$ ipython --no-banner

In [1]: import numpy as np

In [2]: import numpy.linalg as la

In [3]: np.set_printoptions(suppress=True, linewidth=140)

In [4]: M = np.array([[-0.02, -0.02, 0.2],
   ...:     [0.02, 0.02, -0.2],
   ...:     [-0.12, -0.12, 1.2],
   ...:     [0.06, 0.06, -0.6]])

In [5]: rank = la.matrix_rank(M)

In [6]: rank
Out[6]: np.int64(1)

In [7]: N = la.svd(M)[2][rank:].T

In [8]: [int(la.matrix_rank(np.delete(M, i, axis=0))) for i in range(4)]
Out[8]: [1, 1, 1, 1]

In [9]: N.shape
Out[9]: (3, 2)

In [10]: np.round(M @ N, 2) + 0
Out[10]: 
array([[0., 0.],
       [0., 0.],
       [0., 0.],
       [0., 0.]])

In [11]: np.round(N @ N.T, 2)
Out[11]: 
array([[ 0.99, -0.01,  0.1 ],
       [-0.01,  0.99,  0.1 ],
       [ 0.1 ,  0.1 ,  0.02]])

In [12]: [int(la.matrix_rank(M[:, :j + 1])) for j in range(3)]
Out[12]: [1, 1, 1]

In [13]: np.round(la.svd(M, compute_uv=False), 2) + 0
Out[13]: array([1.38, 0.  , 0.  ])

In [14]: M.sum(axis=1)
Out[14]: array([ 0.16, -0.16,  0.96, -0.48])

In [15]: np.unravel_index(np.abs(M).argmax(), M.shape)
Out[15]: (np.int64(2), np.int64(2))

In [16]: np.count_nonzero(M)
Out[16]: np.int64(12)

In [17]: M.sum(axis=0)
Out[17]: array([-0.06, -0.06,  0.6 ])

In [18]: la.matrix_rank(M)
Out[18]: np.int64(1)

In [19]: data = np.array([[1, -1, 1, -1, 1, -1, 1, -1],
    ...:     [1, -1, -1, 1, -1, 1, 1, -1],
    ...:     [1, -1, 1, -1, -1, 1, -1, 1]])

In [20]: data
Out[20]: 
array([[ 1, -1,  1, -1,  1, -1,  1, -1],
       [ 1, -1, -1,  1, -1,  1,  1, -1],
       [ 1, -1,  1, -1, -1,  1, -1,  1]])

In [21]: r0, v = data[2], data[1]

In [22]: r0 @ v
Out[22]: np.int64(0)

In [23]: pr = (r0 @ v) / (r0 @ r0) * r0

In [24]: np.outer(r0, v)
Out[24]: 
array([[ 1, -1, -1,  1, -1,  1,  1, -1],
       [-1,  1,  1, -1,  1, -1, -1,  1],
       [ 1, -1, -1,  1, -1,  1,  1, -1],
       [-1,  1,  1, -1,  1, -1, -1,  1],
       [-1,  1,  1, -1,  1, -1, -1,  1],
       [ 1, -1, -1,  1, -1,  1,  1, -1],
       [-1,  1,  1, -1,  1, -1, -1,  1],
       [ 1, -1, -1,  1, -1,  1,  1, -1]])

In [25]: (v - pr) @ r0
Out[25]: np.float64(0.0)

In [26]: round(float(la.norm(r0 + v) ** 2 + la.norm(r0 - v) ** 2), 2)
Out[26]: 32.0

In [27]: E = np.loadtxt("run3.csv", delimiter=",")

In [28]: E
Out[28]: 
array([[ 0.37,  0.09, -1.69,  0.68, -0.28, -1.39, -0.54, -1.74],
       [-0.97, -1.87,  2.  , -1.13, -0.43,  0.99,  0.06, -0.01],
       [ 1.38,  1.37, -2.38,  1.58, -0.44, -0.74,  0.38,  0.24],
       [ 0.02,  0.15,  0.99, -0.64,  0.78,  0.43, -0.08,  0.45],
       [ 1.14, -0.71, -0.14,  1.09, -1.16,  0.9 ,  1.28,  1.6 ],
       [-0.12,  0.96, -1.56,  0.05,  0.03, -1.57, -0.93, -1.58],
       [-1.51, -1.68,  1.66, -1.53, -0.66,  0.36, -0.49, -0.6 ],
       [-2.6 , -2.39,  1.72, -2.13, -0.14, -0.55, -1.84, -3.09],
       [-2.3 , -2.51,  1.94, -1.97,  0.  , -0.51, -1.54, -2.78],
       [ 1.24,  1.37, -1.88,  1.01, -0.33, -0.74,  0.1 ,  0.15],
       [-1.93, -3.3 ,  1.98, -1.14, -1.49,  0.47, -0.32, -1.01],
       [ 0.43, -0.27, -0.46,  0.57, -0.58, -0.02,  0.36,  0.23],
       [-1.79, -0.17,  1.36, -1.57,  1.42, -0.12, -1.16, -1.32],
       [ 0.17, -0.17,  0.63, -0.04,  0.39,  0.54,  0.29,  0.53],
       [ 1.16,  1.62, -0.73,  0.87,  0.05,  0.24,  0.92,  1.96],
       [ 0.81,  0.82, -1.98,  1.34, -0.92, -0.86,  0.41,  0.14],
       [-0.72, -1.51, -0.72,  0.08, -1.72, -0.77, -0.58, -1.59],
       [ 1.19,  1.63, -2.26,  1.42,  0.18, -0.82,  0.07, -0.07],
       [ 1.64,  1.24, -2.4 ,  1.81, -0.5 , -0.91,  0.55,  0.29],
       [ 0.8 ,  1.75, -2.7 ,  1.56, -0.32, -1.14,  0.16,  0.06],
       [ 1.18, -0.06, -0.6 ,  1.25, -0.2 ,  0.13,  0.81,  0.72],
       [ 1.53,  0.53, -1.82,  1.63, -0.81, -0.43,  0.79,  0.62],
       [ 1.61,  2.3 , -3.59,  2.17,  0.32, -1.86, -0.09, -0.69],
       [ 0.38,  0.15,  0.74, -0.01,  0.48,  0.67,  0.35,  0.94],
       [-0.51, -0.75,  0.45, -0.38, -0.15, -0.09, -0.26, -0.54],
       [-1.24, -0.88,  0.92, -1.09, -0.09, -0.15, -0.68, -1.  ],
       [-0.4 ,  0.29, -1.57,  0.64, -0.86, -1.  , -0.37, -0.83],
       [ 0.78,  0.83, -1.24,  0.72, -0.6 , -0.23,  0.36,  0.55],
       [ 0.56,  0.59, -1.48,  0.97,  0.  , -0.54,  0.02, -0.38],
       [-0.34, -0.08,  0.52, -0.77,  0.11, -0.09, -0.36, -0.44],
       [ 1.06,  0.83, -0.01,  0.64,  0.54,  0.55,  0.83,  1.46],
       [-1.08, -2.28,  0.8 , -0.75, -0.57, -0.58, -0.93, -2.19],
       [-0.08,  0.7 , -1.79,  0.68, -0.77, -1.11, -0.26, -0.62],
       [-1.02, -0.79, -0.11, -0.28,  0.15, -0.8 , -0.88, -1.82],
       [ 0.92, -0.26,  1.47,  0.05, -0.08,  1.74,  1.3 ,  2.56],
       [ 0.33, -0.96,  0.83, -0.01, -0.7 ,  0.72,  0.67,  0.93],
       [ 0.89, -0.03,  0.39,  0.63, -0.67,  1.23,  1.35,  2.28],
       [ 0.77,  0.09, -1.55,  1.1 , -1.24, -0.38,  0.44,  0.15]])

In [29]: vec = np.array([-2, 0, 0, 3, 1, -2, -1, 0])

In [30]: rhs = E @ vec

In [31]: b, lr = np.zeros(8), 1 / la.norm(E, 2) ** 2

In [32]: for i in range(300):
    ...:     b -= lr * E.T @ (E @ b - rhs)
    ...:     if i % 50 == 0: print(i, round(la.norm(E @ b - rhs), 2))
    ...: 
0 10.41
50 2.64
100 2.18
150 1.82
200 1.54
250 1.32

In [33]: round(float(la.cond(E)), 2)
Out[33]: 110.83

In [34]: A2 = np.c_[E[:, :5] @ np.array([[5, 9, 5, 9, 2],
    ...:     [3, 7, 8, 0, 8],
    ...:     [7, 9, 6, 7, 9],
    ...:     [3, 9, 3, 2, 2],
    ...:     [5, 8, 9, 1, 9]]), np.array([-1, -1, 0, 0, -2, -2, -3, 2, 1, -1, 0, -3, -3, -1, -1, -1, 0, -1, -1, 1, 3, 2, 2, -3, 2, -1, -1, -2, -3, 2, -2, 3, 3, 0, 2, 3, -1, 0])]

In [35]: A2.round(2)
Out[35]: 
array([[ -9.07,  -7.37,  -8.05,  -7.42, -14.91,  -1.  ],
       [ -2.  , -17.43, -15.07,   2.58,  -5.03,  -1.  ],
       [ -3.11,  11.29,   4.36,  -1.52,  -8.5 ,   0.  ],
       [  9.46,  10.62,  12.34,   6.61,  15.89,   0.  ],
       [  0.06,   4.56,  -7.99,  10.3 , -12.92,  -2.  ],
       [ -8.34,  -7.71,  -1.86, -11.87,  -6.23,  -2.  ],
       [ -8.86, -29.46, -21.56,  -5.69, -10.52,  -3.  ],
       [-15.22, -44.94, -29.45, -15.76, -14.36,   2.  ],
       [-11.36, -38.54, -25.85, -11.06, -11.16,   1.  ],
       [ -1.47,  10.28,   5.94,  -0.31,  -4.43,  -1.  ],
       [-16.56, -44.83, -41.  ,  -7.28, -28.13,   0.  ],
       [ -3.07,  -1.67,  -6.28,   1.21,  -9.52,  -3.  ],
       [  2.45,  -7.83,   5.92,  -8.31,  16.94,  -3.  ],
       [  6.58,   8.77,   6.66,   6.25,   8.08,  -1.  ],
       [  8.41,  23.44,  17.44,   7.12,  10.9 ,  -1.  ],
       [ -7.93,  -0.09,  -5.53,  -4.81, -15.24,  -1.  ],
       [-21.53, -36.57, -35.24, -13.08, -35.32,   0.  ],
       [  0.18,  16.  ,  11.31,  -2.09,  -0.46,  -1.  ],
       [ -1.95,  14.13,   4.65,   1.08,  -9.28,  -1.  ],
       [ -6.57,   6.63,   3.6 ,  -8.9 ,  -8.46,   1.  ],
       [  4.27,  14.45,   3.77,   8.72,  -2.82,   3.  ],
       [ -2.66,   9.29,  -1.43,   3.48, -13.11,   2.  ],
       [ -2.07,  20.37,  14.3 ,  -5.98,  -3.47,   2.  ],
       [  9.9 ,  14.88,  11.83,   9.06,  12.92,  -3.  ],
       [ -3.54, -10.41,  -8.34,  -2.35,  -5.08,   2.  ],
       [ -6.12, -19.57, -11.8 ,  -6.99,  -4.23,  -1.  ],
       [-14.5 , -16.82, -14.92, -14.17, -19.07,  -1.  ],
       [ -3.13,   3.35,  -0.14,  -0.82,  -6.92,  -2.  ],
       [ -2.88,   4.58,   1.55,  -3.38,  -5.54,  -3.  ],
       [ -0.06,  -4.99,  -0.54,  -0.85,   2.81,   2.  ],
       [ 12.34,  25.34,  18.66,  11.29,  14.81,  -2.  ],
       [-11.74, -29.79, -26.22,  -6.19, -19.83,   3.  ],
       [-12.64, -11.97, -10.43, -12.66, -16.24,   3.  ],
       [ -8.33, -17.02, -11.57, -10.36,  -8.56,   0.  ],
       [ 13.86,  19.5 ,  10.77,  18.59,  12.37,   2.  ],
       [  1.05,  -1.97,  -7.38,   8.06,  -5.87,   3.  ],
       [  5.63,  11.62,   2.41,  11.33,   0.28,  -1.  ],
       [ -9.63,  -6.41, -12.59,  -2.96, -20.65,   0.  ]])

In [36]: la.matrix_rank(np.c_[E, A2])
Out[36]: np.int64(9)

In [37]: np.round(la.norm(A2 - E @ la.lstsq(E, A2)[0], axis=0), 2) + 0
Out[37]: array([ 0.  ,  0.  ,  0.  ,  0.  ,  0.  , 10.69])
